$ python3 -q
>>> import numpy as np
>>> from numpy import linalg as LA
>>> np.set_printoptions(suppress=True, linewidth=120)
>>> tidy = lambda a: np.round(a, 3) + 0
>>> u = np.array([1, 1, 1, 2, -3, 2, -2])
>>> F = 3 * np.eye(7) + np.outer(u, u)
>>> F
array([[ 4.,  1.,  1.,  2., -3.,  2., -2.],
       [ 1.,  4.,  1.,  2., -3.,  2., -2.],
       [ 1.,  1.,  4.,  2., -3.,  2., -2.],
       [ 2.,  2.,  2.,  7., -6.,  4., -4.],
       [-3., -3., -3., -6., 12., -6.,  6.],
       [ 2.,  2.,  2.,  4., -6.,  7., -4.],
       [-2., -2., -2., -4.,  6., -4.,  7.]])
>>> evals, evecs = LA.eigh(F)
>>> (evals > 1e-8).sum(), (evals < -1e-8).sum()
(np.int64(7), np.int64(0))
>>> tidy(evecs.T @ F @ evecs)
array([[ 3.,  0.,  0.,  0.,  0.,  0.,  0.],
       [ 0.,  3.,  0.,  0.,  0.,  0.,  0.],
       [ 0.,  0.,  3.,  0.,  0.,  0.,  0.],
       [ 0.,  0.,  0.,  3.,  0.,  0.,  0.],
       [ 0.,  0.,  0.,  0.,  3.,  0.,  0.],
       [ 0.,  0.,  0.,  0.,  0.,  3.,  0.],
       [ 0.,  0.,  0.,  0.,  0.,  0., 27.]])
>>> print(tidy(evals))
[ 3.  3.  3.  3.  3.  3. 27.]
>>> print(np.unique(evals.round(6) + 0, return_counts=True)[1])
[6 1]
>>> tidy(np.abs(LA.eigvals(F)).max())
np.float64(27.0)
>>> F.inv()
Traceback (most recent call last):
  File "<python-input-13>", line 1, in <module>
    F.inv()
    ^^^^^
AttributeError: 'numpy.ndarray' object has no attribute 'inv'
>>> np.allclose(F @ F.T, F.T @ F)
True
>>> tidy(LA.det(F))
np.float64(19683.0)
>>> F @ F
array([[  39.,   30.,   30.,   60.,  -90.,   60.,  -60.],
       [  30.,   39.,   30.,   60.,  -90.,   60.,  -60.],
       [  30.,   30.,   39.,   60.,  -90.,   60.,  -60.],
       [  60.,   60.,   60.,  129., -180.,  120., -120.],
       [ -90.,  -90.,  -90., -180.,  279., -180.,  180.],
       [  60.,   60.,   60.,  120., -180.,  129., -120.],
       [ -60.,  -60.,  -60., -120.,  180., -120.,  129.]])
>>> vec = np.array([1, 0, 4, 6, 6, 6, 9])
>>> y = F @ vec
>>> b, lr = np.zeros(7), 1 / LA.norm(F, 2) ** 2
>>> for i in range(20):
...     b -= lr * F.T @ (F @ b - y)
...     if i % 5 == 0: print(i, round(LA.norm(F @ b - y), 3))
... 
0 42.315
5 39.767
10 37.372
15 35.121
>>> tidy(b)
array([-0.008, -0.228,  0.652,  0.865,  2.002,  0.865,  2.435])
>>> tidy(LA.cond(F))
np.float64(9.0)
>>> mat = np.loadtxt("case11.csv", delimiter=",")
>>> print(mat)
[[0. 2. 0. 2. 0. 2.]
 [1. 2. 1. 2. 1. 2.]
 [0. 1. 0. 1. 0. 1.]
 [0. 2. 0. 2. 0. 2.]
 [1. 2. 1. 2. 1. 2.]
 [0. 1. 0. 1. 0. 1.]]
>>> # row 3 repeats row 0
>>> U, sv, vt = LA.svd(mat)
>>> tidy(sv)
array([7.539, 1.78 , 0.   , 0.   , 0.   , 0.   ])
>>> Y = U[:, :2] @ np.diag(sv[:2]) @ vt[:2]
>>> tidy(np.abs(mat - Y).max())
np.float64(0.0)
>>> tidy(Y)
array([[0., 2., 0., 2., 0., 2.],
       [1., 2., 1., 2., 1., 2.],
       [0., 1., 0., 1., 0., 1.],
       [0., 2., 0., 2., 0., 2.],
       [1., 2., 1., 2., 1., 2.],
       [0., 1., 0., 1., 0., 1.]])
>>> tidy(LA.norm(mat - Y) / LA.norm(mat))
np.float64(0.0)
>>> print(LA.matrix_rank(mat, rtol=0.05))
2
>>> LA.matrix_rank(Y)
np.int64(2)
>>> tidy(LA.norm(mat - Y, 2)), tidy(sv[2])
(np.float64(0.0), np.float64(0.0))
>>> u, v = mat[5], mat[1]
>>> print(u @ u)
3.0
>>> u @ v
np.float64(6.0)
>>> pr = (u @ v) / (u @ u) * u
>>> v - pr
array([1., 0., 1., 0., 1., 0.])
>>> np.outer(u, v)
array([[0., 0., 0., 0., 0., 0.],
       [1., 2., 1., 2., 1., 2.],
       [0., 0., 0., 0., 0., 0.],
       [1., 2., 1., 2., 1., 2.],
       [0., 0., 0., 0., 0., 0.],
       [1., 2., 1., 2., 1., 2.]])
>>> print(LA.matrix_rank(np.outer(u, v)))
1
>>> vec = np.array([1, -2, -3, -3, -1, -1])
>>> mat @ (2 * vec)
array([-24., -30., -12., -24., -30., -12.])
>>> np.sign((mat @ vec).round(6))
array([-1., -1., -1., -1., -1., -1.])
>>> (mat @ vec).argmax()
np.int64(2)
>>> print(np.einsum("ij,j->i", mat, vec))
[-12. -15.  -6. -12. -15.  -6.]
>>> (mat * vec).sum(axis=1)
array([-12., -15.,  -6., -12., -15.,  -6.])
>>> vec = np.array([3, 0, 2, 0, 2, 1])
>>> h1 = np.maximum(mat @ vec, 0)
>>> np.maximum(mat @ vec, 0) - np.maximum(-mat @ vec, 0)
array([2., 9., 1., 2., 9., 1.])
>>> mat * (h1 > 1e-9)[:, None]
array([[0., 2., 0., 2., 0., 2.],
       [1., 2., 1., 2., 1., 2.],
       [0., 1., 0., 1., 0., 1.],
       [0., 2., 0., 2., 0., 2.],
       [1., 2., 1., 2., 1., 2.],
       [0., 1., 0., 1., 0., 1.]])
>>> np.flatnonzero(h1 > 1e-9)
array([0, 1, 2, 3, 4, 5])
